% python3 -q
>>> import numpy as np
>>> from numpy import linalg as LA
>>> np.set_printoptions(suppress=True, linewidth=160)
>>> Y = np.array([[-4, -5], [-5, -1], [-4, 3]])
>>> K = np.tile(Y, (2, 3))
>>> K
array([[-4, -5, -4, -5, -4, -5],
       [-5, -1, -5, -1, -5, -1],
       [-4,  3, -4,  3, -4,  3],
       [-4, -5, -4, -5, -4, -5],
       [-5, -1, -5, -1, -5, -1],
       [-4,  3, -4,  3, -4,  3]])
>>> u = np.array([0, -2])
>>> np.cross(K[5, :3], K[3, :3])
array([-32,   0,  32])
>>> np.convolve(K[5], u)
array([ 0,  8, -6,  8, -6,  8, -6])
>>> np.polyval(u, K[5])
array([-2, -2, -2, -2, -2, -2])
>>> X = np.load("test5.npy")
>>> X
array([[ 0,  1, -1,  1,  2],
       [ 1,  2,  0,  2,  3],
       [-2, -1, -3, -1,  0],
       [ 1,  2,  0,  2,  3]])
>>> Uu, sv, VT = LA.svd(X)
>>> sv.round(1) + 0
array([6.6, 3.8, 0. , 0. ])
>>> Y = Uu[:, :2] @ np.diag(sv[:2]) @ VT[:2]
>>> LA.matrix_rank(X, rtol=0.05)
np.int64(2)
>>> LA.matrix_rank(Y)
np.int64(2)
>>> np.round(np.abs(X - Y).max(), 1)
np.float64(0.0)
>>> M = np.loadtxt("w.csv", delimiter=",")
>>> M
array([[-5., -1.],
       [-1., -5.]])
>>> evals, evecs = LA.eigh(M)
>>> np.round(evecs.T @ M @ evecs, 1) + 0
array([[-6.,  0.],
       [ 0., -4.]])
>>> np.round(LA.eigvalsh(M @ M), 1)
array([16., 36.])
>>> evals
array([-6., -4.])
>>> rng = np.random.default_rng(4862)
>>> m1 = np.triu(rng.random((5, 5)) < 0.5, 1).astype(int)
>>> m1 = m1 + m1.T
>>> m1
array([[0, 1, 1, 0, 0],
       [1, 0, 1, 1, 0],
       [1, 1, 0, 0, 0],
       [0, 1, 0, 0, 1],
       [0, 0, 0, 1, 0]])
>>> evals, evecs = LA.eigh(m1)
>>> x = np.array([0, -2, 3, 1, -2])
>>> np.round(evecs * np.abs(evals) @ evecs.T, 1) + 0
array([[ 1.3,  0.3,  0.3,  0.4, -0.1],
       [ 0.3,  1.6,  0.3, -0.1,  0.4],
       [ 0.3,  0.3,  1.3,  0.4, -0.1],
       [ 0.4, -0.1,  0.4,  1.3,  0. ],
       [-0.1,  0.4, -0.1,  0. ,  0.9]])
>>> round(float(x @ m1 @ x / (x @ x)), 1), round(evals[0], 1), np.round(evals[-1], 1)
(-1.1, np.float64(-1.7), np.float64(2.2))
>>> (np.sign(evecs[:, -1].round(6)) == np.sign(evecs[0, -1].round(6))).astype(int)
array([1, 1, 1, 1, 1])
>>> mat = np.load("mat.npy")
>>> mat.round(1)
array([[-4. ,  2.9, -0.4],
       [ 4.5, -1.4,  1.6],
       [-4.5,  0.1, -2.2],
       [-3.1,  3.9,  0.7],
       [ 0.3, -4.4, -2.4],
       [-3.9, -1.3, -2.8],
       [ 3.2,  2.3,  3. ],
       [-4. , -1.1, -2.7],
       [-1.6, -3.7, -3. ],
       [-4.5,  1.7, -1.4],
       [ 4.3,  0.4,  2.5],
       [-3.9, -1.4, -2.8],
       [-0.4,  4.4,  2.3],
       [-2. , -3.4, -3. ],
       [-2.4,  4.2,  1.2],
       [-3.1,  3.9,  0.6],
       [ 1.3, -4.4, -1.9],
       [-4.5,  1.8, -1.3]])
>>> Uu, sv, VT = LA.svd(X)
>>> evecs = VT[:(sv > 1e-8).sum()]
>>> x = X[0] + -1 * X[2] + rng.integers(2) * np.eye(5)[4]
>>> x
array([2., 2., 2., 2., 3.])
>>> np.round(np.diag(evecs.T @ evecs), 1)
array([0.3, 0.2, 0.7, 0.2, 0.6])
>>> np.round(evecs.T @ evecs, 1) + 0
array([[ 0.3,  0.2,  0.4,  0.2,  0. ],
       [ 0.2,  0.2,  0.1,  0.2,  0.3],
       [ 0.4,  0.1,  0.7,  0.1, -0.2],
       [ 0.2,  0.2,  0.1,  0.2,  0.3],
       [ 0. ,  0.3, -0.2,  0.3,  0.6]])
>>> np.allclose(evecs.T @ evecs @ x, x)
False
